>>> import numpy as np
>>> import numpy.linalg as la
>>> np.set_printoptions(suppress=True, linewidth=120)
>>> arr = np.loadtxt("out7.csv", delimiter=",")
>>> arr
array([[ 0.84, -1.19, -0.77],
       [ 1.2 , -1.7 , -1.1 ],
       [ 1.08, -1.53, -0.99]])
>>> la.cond(arr) > 100
np.True_
>>> other = np.array([[9, 2], [7, 4], [1, 6]])
>>> np.round(np.einsum("ik,kj->ij", arr, other), 2)
array([[ -1.54,  -7.7 ],
       [ -2.2 , -11.  ],
       [ -1.98,  -9.9 ]])
>>> np.round(np.einsum("ij->j", arr), 2)
array([ 3.12, -4.42, -2.86])
>>> np.vstack([arr, other.T]).shape
(5, 3)
>>> left, s, Vt = la.svd(arr)
>>> s.round(2) + 0
array([3.57, 0.  , 0.  ])
>>> np.argmax(s[:-1] / (s[1:] + 1e-6)) + 1
np.int64(1)
>>> other = left[:, :1] @ np.diag(s[:1]) @ Vt[:1]
>>> la.matrix_rank(other)
np.int64(1)
>>> round(la.norm(arr - other, 2), 2), round(s[1], 2)
(np.float64(0.0), np.float64(0.0))
>>> data = np.load("test5.npy")
>>> data.round(2)
array([[ 0.97, -0.24, -0.1 ],
       [-0.24, -0.66, -0.71],
       [-0.1 , -0.71,  0.69]])
>>> # equal to its transpose
>>> T = np.stack([data, -2 * data, data[::-1]])
>>> np.round(T.sum(axis=0), 2)
array([[-1.07, -0.47,  0.8 ],
       [ 0.  ,  0.  ,  0.  ],
       [ 1.07,  0.47, -0.8 ]])
>>> T.shape
(3, 3, 3)
>>> np.round(np.einsum("bij,cij->bc", T, T), 2)
array([[ 3., -6.,  1.],
       [-6., 12., -2.],
       [ 1., -2.,  3.]])
